$ python3 -q
>>> import numpy as np
>>> np.set_printoptions(precision=2, suppress=True, linewidth=160, legacy="1.25")
>>> def rnd(a):
...     return np.round(a, 2) + 0
... 
>>> J = np.load("block0.npy")
>>> J
array([[-2, -3,  1,  3],
       [ 0, -1,  2, -1],
       [ 0,  0,  3,  2],
       [ 0,  0,  0,  0]])
>>> [int(np.linalg.matrix_rank(np.linalg.matrix_power(J, p))) for p in range(1, 5)]
[3, 3, 3, 3]
>>> np.linalg.matrix_rank(J - J[0, 0] * np.eye(4))
3
>>> J @ J
array([[ 4,  9, -5, -1],
       [ 0,  1,  4,  5],
       [ 0,  0,  9,  6],
       [ 0,  0,  0,  0]])
>>> other = np.array([[2, 3], [0, -1]])
>>> basis = np.kron(other, J)
>>> rnd(np.linalg.norm(basis, 2)), rnd(np.linalg.norm(other, 2) * np.linalg.norm(J, 2))
(19.91, 19.91)
>>> basis
array([[-4, -6,  2,  6, -6, -9,  3,  9],
       [ 0, -2,  4, -2,  0, -3,  6, -3],
       [ 0,  0,  6,  4,  0,  0,  9,  6],
       [ 0,  0,  0,  0,  0,  0,  0,  0],
       [ 0,  0,  0,  0,  2,  3, -1, -3],
       [ 0,  0,  0,  0,  0,  1, -2,  1],
       [ 0,  0,  0,  0,  0,  0, -3, -2],
       [ 0,  0,  0,  0,  0,  0,  0,  0]])
>>> np.linalg.matrix_rank(basis)
6
>>> q, _ = np.linalg.qr(np.array([[-0.5, 0.8, 0.5, 0.7, -1.1, 1.1],
...     [0.8, 1.3, 0.2, 0.2, 1.4, -0.2],
...     [-0.3, 0.6, -0.7, -0.6, -2.1, -0.6],
...     [-0.2, 1.3, -0.4, 0.0, 1.5, -0.4],
...     [0.1, -0.4, -1.2, 1.2, -0.2, 1.3],
...     [0.2, -0.7, -0.5, 0.0, -1.1, -0.6]]))
>>> V, _ = np.linalg.qr(np.array([[-1.9, 1.3, 1.0, 1.1, 1.0, -0.3],
...     [-1.1, 0.2, 1.0, -0.6, -0.1, 1.0],
...     [-1.7, 0.6, -1.4, -0.4, 0.0, 1.0],
...     [-0.7, 0.4, 1.1, 0.5, 0.9, -0.3],
...     [2.2, 2.8, -0.2, 0.0, -0.6, 0.6],
...     [-0.8, -1.5, 1.2, -1.1, -1.5, 0.1]]))
>>> sv = 10 * 0.7 ** np.arange(6)
>>> mat = q[:, :6] * sv @ V[:6]
>>> rnd(mat)
array([[ 2.85,  1.6 , -1.95,  1.17,  1.35,  4.34],
       [-2.58, -4.02,  0.93, -4.68, -5.52,  0.64],
       [ 4.32,  1.76, -0.5 , -0.24, -0.48, -0.36],
       [ 2.04,  3.31, -0.76, -2.11, -1.5 ,  1.79],
       [ 0.39, -0.08,  3.79, -1.67,  1.46, -0.42],
       [-0.81, -0.9 ,  2.69,  1.04, -0.69, -1.61]])
>>> Uu, sv, Vt = np.linalg.svd(mat, full_matrices=False)
>>> rnd(sv)
array([10.  ,  7.  ,  4.9 ,  3.43,  2.4 ,  1.68])
>>> rnd(Vt @ Vt.T)
array([[1., 0., 0., 0., 0., 0.],
       [0., 1., 0., 0., 0., 0.],
       [0., 0., 1., 0., 0., 0.],
       [0., 0., 0., 1., 0., 0.],
       [0., 0., 0., 0., 1., 0.],
       [0., 0., 0., 0., 0., 1.]])
>>> rnd(np.abs(Vt[0]))
array([0.51, 0.52, 0.28, 0.37, 0.45, 0.22])
>>> rnd(Uu.T @ Uu)
array([[1., 0., 0., 0., 0., 0.],
       [0., 1., 0., 0., 0., 0.],
       [0., 0., 1., 0., 0., 0.],
       [0., 0., 0., 1., 0., 0.],
       [0., 0., 0., 0., 1., 0.],
       [0., 0., 0., 0., 0., 1.]])
>>> (sv > 1e-8).sum()
6
>>> rnd((mat - mat.T) / 2)
array([[ 0.  ,  2.09, -3.14, -0.43,  0.48,  2.57],
       [-2.09,  0.  , -0.42, -4.  , -2.72,  0.77],
       [ 3.14,  0.42,  0.  ,  0.26, -2.13, -1.53],
       [ 0.43,  4.  , -0.26,  0.  ,  0.08,  0.37],
       [-0.48,  2.72,  2.13, -0.08,  0.  ,  0.14],
       [-2.57, -0.77,  1.53, -0.37, -0.14,  0.  ]])
>>> mat.inv()
Traceback (most recent call last):
  File "<python-input-25>", line 1, in <module>
    mat.inv()
    ^^^^^^^
AttributeError: 'numpy.ndarray' object has no attribute 'inv'
>>> np.allclose(mat, mat.T)
False
>>> rnd(np.sort(np.abs(np.linalg.eigvals(mat))))
array([3.23, 3.23, 3.88, 3.88, 5.5 , 5.5 ])
>>> rnd(np.linalg.det(mat))
4747.56
>>> data = np.load("dump.npy")
>>> data
array([[-1.58,  0.5 ,  0.7 ,  0.8 ],
       [ 0.94,  1.5 ,  0.1 , -0.5 ],
       [ 0.84, -1.4 , -0.5 , -0.4 ],
       [-0.62, -0.3 , -0.2 ,  0.2 ],
       [-0.33, -1.3 , -2.4 ,  0.1 ],
       [ 0.08, -0.7 ,  0.9 ,  0.  ],
       [-2.78,  0.8 , -0.4 ,  1.4 ],
       [ 1.51,  1.1 ,  0.6 , -0.8 ],
       [ 3.36,  0.  ,  2.1 , -1.6 ],
       [-0.79,  0.4 , -0.5 ,  0.4 ],
       [ 2.78,  1.5 ,  0.8 , -1.4 ],
       [-1.66,  0.  , -0.6 ,  0.9 ],
       [-3.2 ,  0.2 ,  1.1 ,  1.6 ],
       [ 3.3 , -0.5 , -0.2 , -1.6 ],
       [ 1.04, -0.7 ,  1.2 , -0.5 ],
       [ 2.14, -1.1 ,  0.5 , -1.1 ],
       [-1.14,  0.5 , -0.8 ,  0.6 ],
       [-2.78, -1.  , -0.9 ,  1.3 ],
       [-0.4 , -2.  ,  1.4 ,  0.2 ],
       [ 2.73,  0.2 ,  0.8 , -1.3 ],
       [-0.08, -0.3 ,  2.2 ,  0.  ],
       [ 0.66, -0.6 ,  0.3 , -0.3 ],
       [ 0.28, -1.  ,  2.  , -0.1 ],
       [-1.34,  0.6 ,  0.2 ,  0.7 ],
       [ 3.16, -1.1 , -0.9 , -1.5 ],
       [-0.1 ,  0.8 , -0.6 ,  0.1 ]])
>>> other = np.c_[data[:, :2] @ np.array([[-5, 1], [5, -2]]), np.array([2, 0, 3, -2, 0, -2, 0, -1, 3, 3, -1, -3, 1, 3, 3, -2, -2, 1, 2, -3, -2, 0, 3, 3, 0, -1])]
>>> rnd(other)
array([[ 10.4 ,  -2.58,   2.  ],
       [  2.8 ,  -2.06,   0.  ],
       [-11.2 ,   3.64,   3.  ],
       [  1.6 ,  -0.02,  -2.  ],
       [ -4.85,   2.27,   0.  ],
       [ -3.9 ,   1.48,  -2.  ],
       [ 17.9 ,  -4.38,   0.  ],
       [ -2.05,  -0.69,  -1.  ],
       [-16.8 ,   3.36,   3.  ],
       [  5.95,  -1.59,   3.  ],
       [ -6.4 ,  -0.22,  -1.  ],
       [  8.3 ,  -1.66,  -3.  ],
       [ 17.  ,  -3.6 ,   1.  ],
       [-19.  ,   4.3 ,   3.  ],
       [ -8.7 ,   2.44,   3.  ],
       [-16.2 ,   4.34,  -2.  ],
       [  8.2 ,  -2.14,  -2.  ],
       [  8.9 ,  -0.78,   1.  ],
       [ -8.  ,   3.6 ,   2.  ],
       [-12.65,   2.33,  -3.  ],
       [ -1.1 ,   0.52,  -2.  ],
       [ -6.3 ,   1.86,   0.  ],
       [ -6.4 ,   2.28,   3.  ],
       [  9.7 ,  -2.54,   3.  ],
       [-21.3 ,   5.36,   0.  ],
       [  4.5 ,  -1.7 ,  -1.  ]])
>>> np.linalg.matrix_rank(np.c_[data, other])
5
